$ python3 -q
>>> import numpy as np
>>> import numpy.linalg as la
>>> np.set_printoptions(precision=3, suppress=True, linewidth=120, floatmode="fixed")
>>> E = np.load("out18.npy")
>>> print(E)
[[-1.199 -1.718 -0.208 -0.483]
 [-2.742  0.480 -1.339 -3.828]
 [-3.154 -2.182  0.495 -2.819]
 [-3.102 -0.016  0.007 -1.218]
 [-1.134 -2.760  1.015  1.562]
 [ 2.582  2.402 -3.668 -2.103]
 [-1.240 -0.436  0.570 -1.832]
 [-2.504 -2.290  0.127 -0.361]
 [ 1.384  2.721 -4.482  0.584]
 [-2.947  1.297  1.511  2.020]
 [ 3.255  1.640 -3.164 -0.703]
 [-3.385 -0.777 -0.836  2.280]
 [-4.641 -1.464  0.143 -2.681]
 [-2.947 -0.886 -1.446  4.534]]
>>> idx = E[:, 1] > np.median(E[:, 1])
>>> u = E[idx].mean(axis=0) - E[~idx].mean(axis=0)
>>> print(((E - E.mean(axis=0)) @ u > 0).astype(int))
[0 1 0 0 0 1 1 0 1 0 1 0 0 0]
>>> print(u)
[ 2.308  2.881 -1.408 -1.302]
>>> print(np.argsort(-np.abs(u).round(6), kind="stable"))
[1 0 2 3]
>>> print(np.round((((E - E.mean(axis=0)) @ u > 0) == idx).mean(), 3))
0.857
>>> x = np.array([-3, -1, -3, 3])
>>> x @ E
Traceback (most recent call last):
  File "<python-input-12>", line 1, in <module>
    x @ E
    ~~^~~
ValueError: matmul: Input operand 1 has a mismatch in its core dimension 0, with gufunc signature (n?,k),(k,m?)->(n?,m?) (size 14 is different from 4)
>>> print(la.norm(E @ x) <= la.norm(E, 2) * la.norm(x) + 1e-9)
True
>>> Z = E[[10, 4]].astype(float)
>>> for _ in range(5):
...     idx = la.norm(E[:, None] - Z, axis=-1).argmin(axis=1)
...     Z = np.array([E[idx == j].mean(axis=0) for j in range(2)])
... 
>>> print(idx)
[1 1 1 1 1 0 1 1 0 1 0 1 1 1]
>>> print(Z[1] - Z[0])
[-5.043 -3.232  3.775  0.484]
>>> Xc = E - E.mean(axis=0)
>>> Uu, sv, Vt = la.svd(Xc, full_matrices=False)
>>> print(Vt[0] * np.sign(Vt[0, np.abs(Vt[0]).argmax()]))
[ 0.708  0.469 -0.520 -0.093]
>>> print(np.abs(Vt[0]).argmax())
0
>>> print(round(float((sv ** 2).sum() ** 2 / (sv ** 4).sum()), 3))
2.406
>>> print(np.searchsorted(np.cumsum(sv ** 2) / (sv ** 2).sum(), 0.9) + 1)
3
>>> print(np.abs(Vt[-1]))
[0.236 0.542 0.806 0.018]
>>> print(np.abs(Uu[:, 0]).argmax())
5
>>> X = np.load("case1.npy")
>>> print(X)
[[ 2.000 -3.000  0.000  0.000  0.000]
 [-3.000 -2.000 -3.000  0.000  0.000]
 [ 0.000 -3.000  2.000 -3.000  0.000]
 [ 0.000  0.000 -3.000 -1.000 -3.000]
 [ 0.000  0.000  0.000 -3.000 -1.000]]
>>> vals, evecs = la.eigh(X)
>>> print(np.abs(evecs[:, -1]).round(6).argmax())
2
>>> print(la.eigvalsh(X + 3 * np.eye(5)))
[-2.503 -0.830  3.638  6.152  8.542]
>>> print(np.unique(vals.round(6) + 0, return_counts=True)[1])
[1 1 1 1 1]
>>> print(np.round(evecs.T @ evecs, 3) + 0)
[[1.000 0.000 0.000 0.000 0.000]
 [0.000 1.000 0.000 0.000 0.000]
 [0.000 0.000 1.000 0.000 0.000]
 [0.000 0.000 0.000 1.000 0.000]
 [0.000 0.000 0.000 0.000 1.000]]
>>> u, v = X[3], X[1]
>>> print(u @ v)
9.0
>>> print(u @ u)
19.0
>>> p = (u @ v) / (u @ u) * u
>>> print(round(la.norm(u + v) ** 2 + la.norm(u - v) ** 2, 3))
82.0
>>> print(v - p)
[-3.000 -2.000 -1.579  0.474  1.421]
>>> print(la.matrix_rank(np.outer(u, v)))
1
>>> K = np.loadtxt("layer9.csv", delimiter=",")
>>> print(K)
[[13.000  2.000  4.000]
 [18.000  3.000  5.000]
 [15.000  0.000  2.000]
 [15.000  2.000  4.000]
 [16.000  1.000  3.000]
 [14.000  3.000  5.000]
 [16.000  3.000  5.000]
 [15.000  0.000  2.000]
 [13.000  2.000  4.000]
 [18.000  3.000  5.000]
 [10.000  1.000  3.000]
 [14.000  3.000  5.000]
 [13.000  2.000  4.000]
 [14.000  1.000  3.000]
 [18.000  3.000  5.000]
 [14.000  1.000  3.000]
 [14.000  1.000  3.000]
 [16.000  1.000  3.000]
 [12.000  1.000  3.000]
 [16.000  1.000  3.000]
 [12.000  3.000  5.000]]
>>> # row 7 repeats row 2
>>> x = np.array([2, 2, 2])
>>> y = K @ x
>>> try:
...     la.solve(K, y)
... except la.LinAlgError as e:
...     print(repr(e))
... 
LinAlgError('Last 2 dimensions of the array must be square')
>>> print(la.lstsq(K, y)[0])
[2.000 2.000 2.000]
>>> print(y)
[38.000 52.000 34.000 42.000 40.000 44.000 48.000 34.000 38.000 52.000 28.000 44.000 38.000 36.000 52.000 36.000 36.000
 40.000 32.000 40.000 40.000]
>>> print(np.round(la.pinv(K) @ K, 3) + 0)
[[1.000 0.000 0.000]
 [0.000 1.000 0.000]
 [0.000 0.000 1.000]]
>>> rng = np.random.default_rng(27)
>>> y = y + 0.02 * rng.normal(size=21)
>>> print(y)
[38.025 52.016 34.019 41.978 40.017 43.997 47.996 34.022 37.991 51.974 27.991 43.976 37.963 35.997 52.008 35.957 36.000
 40.005 32.003 39.975 39.994]
>>> b, *_ = la.lstsq(K, y)
>>> print([round(float(la.norm(la.solve(K.T @ K + lam * np.eye(3), K.T @ y))), 2) for lam in (0, 1, 10, 100)])
[3.46, 3.42, 3.18, 2.67]
>>> print(b)
[2.002 2.007 1.988]
>>> Z = K[[20, 7]].astype(float)
>>> for _ in range(4):
...     idx = la.norm(K[:, None] - Z, axis=-1).argmin(axis=1)
...     Z = np.array([K[idx == j].mean(axis=0) for j in range(2)])
... 
>>> print(idx)
[0 1 1 1 1 0 1 1 0 1 0 0 0 1 1 1 1 1 0 1 0]
>>> print(Z)
[[12.625  2.125  4.125]
 [15.769  1.538  3.538]]
>>> print([round(float(x), 3) for x in la.svd(Z, compute_uv=False)[:3]])
[21.05, 1.178]
>>> print(np.argsort(-la.norm(Z, axis=0).round(6), kind="stable")[:3])
[0 2 1]
>>> F = np.load("arr.npy")
>>> print(F)
[[5.000 1.000 0.000 0.000 0.000]
 [0.000 5.000 1.000 0.000 0.000]
 [0.000 0.000 5.000 1.000 0.000]
 [0.000 0.000 0.000 5.000 1.000]
 [0.000 0.000 0.000 0.000 5.000]]
>>> proj = E @ la.solve(E.T @ E, E.T)
>>> print(np.round(la.eigvalsh(proj), 3) + 0)
[0.000 0.000 0.000 0.000 0.000 0.000 0.000 0.000 0.000 0.000 1.000 1.000 1.000 1.000]
>>> print(np.round(np.trace(proj), 3))
4.0
>>> Q = F.astype(float).copy()
>>> for j in range(5):
...     Q[:, j] -= Q[:, :j] @ (Q[:, :j].T @ Q[:, j])
...     Q[:, j] /= la.norm(Q[:, j])
... 
>>> print(Q.T @ F)
[[5.000 1.000 0.000 0.000 0.000]
 [0.000 5.000 1.000 0.000 0.000]
 [0.000 0.000 5.000 1.000 0.000]
 [0.000 0.000 0.000 5.000 1.000]
 [0.000 0.000 0.000 0.000 5.000]]
>>> print(Q)
[[1.000 0.000 0.000 0.000 0.000]
 [0.000 1.000 0.000 0.000 0.000]
 [0.000 0.000 1.000 0.000 0.000]
 [0.000 0.000 0.000 1.000 0.000]
 [0.000 0.000 0.000 0.000 1.000]]
>>> print(Q.T @ Q)
[[1.000 0.000 0.000 0.000 0.000]
 [0.000 1.000 0.000 0.000 0.000]
 [0.000 0.000 1.000 0.000 0.000]
 [0.000 0.000 0.000 1.000 0.000]
 [0.000 0.000 0.000 0.000 1.000]]
>>> print(np.prod(np.diag(F)), round(la.det(F), 3))
3125.0 3125.0
>>> print(F @ F)
[[25.000 10.000  1.000  0.000  0.000]
 [ 0.000 25.000 10.000  1.000  0.000]
 [ 0.000  0.000 25.000 10.000  1.000]
 [ 0.000  0.000  0.000 25.000 10.000]
 [ 0.000  0.000  0.000  0.000 25.000]]
>>> print([int(la.matrix_rank(la.matrix_power(F, p))) for p in range(1, 6)])
[5, 5, 5, 5, 5]
>>> feats = np.loadtxt("m.csv", delimiter=",")
>>> print(feats)
[[-11.655  13.898   6.808   4.142]
 [ -8.076   8.828   4.722   4.567]
 [ -1.015  -0.242   1.026   2.717]
 [ -0.719  -0.488   0.873   2.348]
 [ -0.356  -0.679   0.658   1.713]
 [ -0.201  -0.674   0.534   1.309]
 [ -0.028  -0.390   0.259   0.503]
 [ -0.009   0.348  -0.245  -0.290]
 [  0.187   2.043  -3.020   0.032]
 [  1.089   1.954  -6.263   2.199]
 [  5.900  -2.670 -17.034  11.555]]
>>> # looks like rank 3
>>> idx = feats[:, 1] > np.median(feats[:, 1])
>>> u = feats[idx].mean(axis=0) - feats[~idx].mean(axis=0)
>>> print(idx.astype(int))
[1 1 0 0 0 0 0 1 1 1 0]
>>> print(((feats - feats.mean(axis=0)) @ u > 0).astype(int))
[1 1 0 0 0 0 0 0 0 0 0]
>>> print(u)
[-4.290  6.271  2.681 -1.228]
>>> print(round((((feats - feats.mean(axis=0)) @ u > 0) == idx).mean(), 3))
0.727
>>> print(np.argsort(-np.abs(u).round(6), kind="stable"))
[1 0 2 3]
>>> T = np.stack([F, -3 * F, F[::-1]])
>>> print(la.matrix_rank(T))
[5 5 5]
>>> print(la.matrix_rank(T.reshape(3, -1)))
2
>>> print((T @ F.T).shape)
(3, 5, 5)
>>> print(la.cond(feats) > 100)
True
>>> print([round(float(x), 3) for x in la.svd(feats, compute_uv=False)[:3]])
[27.285, 18.753, 5.868]
>>> Xc = feats - feats.mean(axis=0)
>>> evecs = la.svd(Xc)[2][:3]
>>> out = Xc - Xc @ evecs.T @ evecs
>>> print(np.round(np.cov(Xc @ evecs.T, rowvar=False), 3) + 0)
[[73.997  0.000  0.000]
 [ 0.000 19.708  0.000]
 [ 0.000  0.000  3.104]]
>>> print(la.norm(out, axis=1).round(6).argmax())
0
>>> print(np.diag(evecs.T @ evecs))
[0.358 0.807 0.878 0.957]
>>> print(np.round(out.std(axis=0), 3) + 0)
[0.000 0.000 0.000 0.000]
>>> print(round(la.norm(out) / la.norm(Xc), 3))
0.0
>>> Uu, sv, Vt = la.svd(feats)
>>> print(sv.round(3) + 0)
[27.285 18.753  5.868  0.000]
>>> print(np.argmax(sv[:-1] / (sv[1:] + 1e-6)) + 1)
3
>>> out = Uu[:, :3] @ np.diag(sv[:3]) @ Vt[:3]
>>> print(out)
[[-11.655  13.898   6.808   4.142]
 [ -8.076   8.828   4.722   4.567]
 [ -1.015  -0.242   1.026   2.717]
 [ -0.719  -0.488   0.873   2.348]
 [ -0.356  -0.679   0.658   1.713]
 [ -0.201  -0.674   0.534   1.309]
 [ -0.028  -0.390   0.259   0.503]
 [ -0.009   0.348  -0.245  -0.290]
 [  0.187   2.043  -3.020   0.032]
 [  1.089   1.954  -6.263   2.199]
 [  5.900  -2.670 -17.034  11.555]]
>>> print(round(float(la.norm(feats - out, 2)), 3), np.round(sv[3], 3))
0.0 0.0
>>> print(la.matrix_rank(out))
3
>>> data = np.loadtxt("x.csv", delimiter=",")
>>> print(data)
[[ 0.100 -1.500 -3.200  0.300 -0.400]
 [ 0.000 -0.300 -0.200 -0.400  0.300]
 [ 0.600  0.700 -0.300 -0.500  1.900]
 [-0.024 -0.325 -0.174 -0.363  0.303]
 [-0.400  1.400  0.600  2.400  0.700]
 [-0.200  0.500  0.800  0.500 -0.200]
 [ 0.400  0.300  2.000  0.800  0.000]]
>>> np.zeros(7, 5)
Traceback (most recent call last):
  File "<python-input-107>", line 1, in <module>
    np.zeros(7, 5)
    ~~~~~~~~^^^^^^
TypeError: Cannot interpret '5' as a data type
>>> print(round(float(la.norm(data)), 3))
5.756
>>> print(la.matrix_rank(data))
5
>>> print(la.svd(data, compute_uv=False))
[4.485 2.607 2.311 0.861 0.369]
>>> print(data.sum(axis=1))
[-4.700 -0.600  2.400 -0.583  4.700  1.400  3.500]
>>> print(data.sum(axis=0))
[ 0.476  0.775 -0.474  2.737  2.603]
>>> print(np.abs(data).max())
3.2
>>> print(data.mean(axis=0))
[ 0.068  0.111 -0.068  0.391  0.372]
>>> print(data.shape)
(7, 5)
>>> data[:, 5]
Traceback (most recent call last):
  File "<python-input-116>", line 1, in <module>
    data[:, 5]
    ~~~~^^^^^^
IndexError: index 5 is out of bounds for axis 1 with size 5
>>> print(np.count_nonzero(data))
33
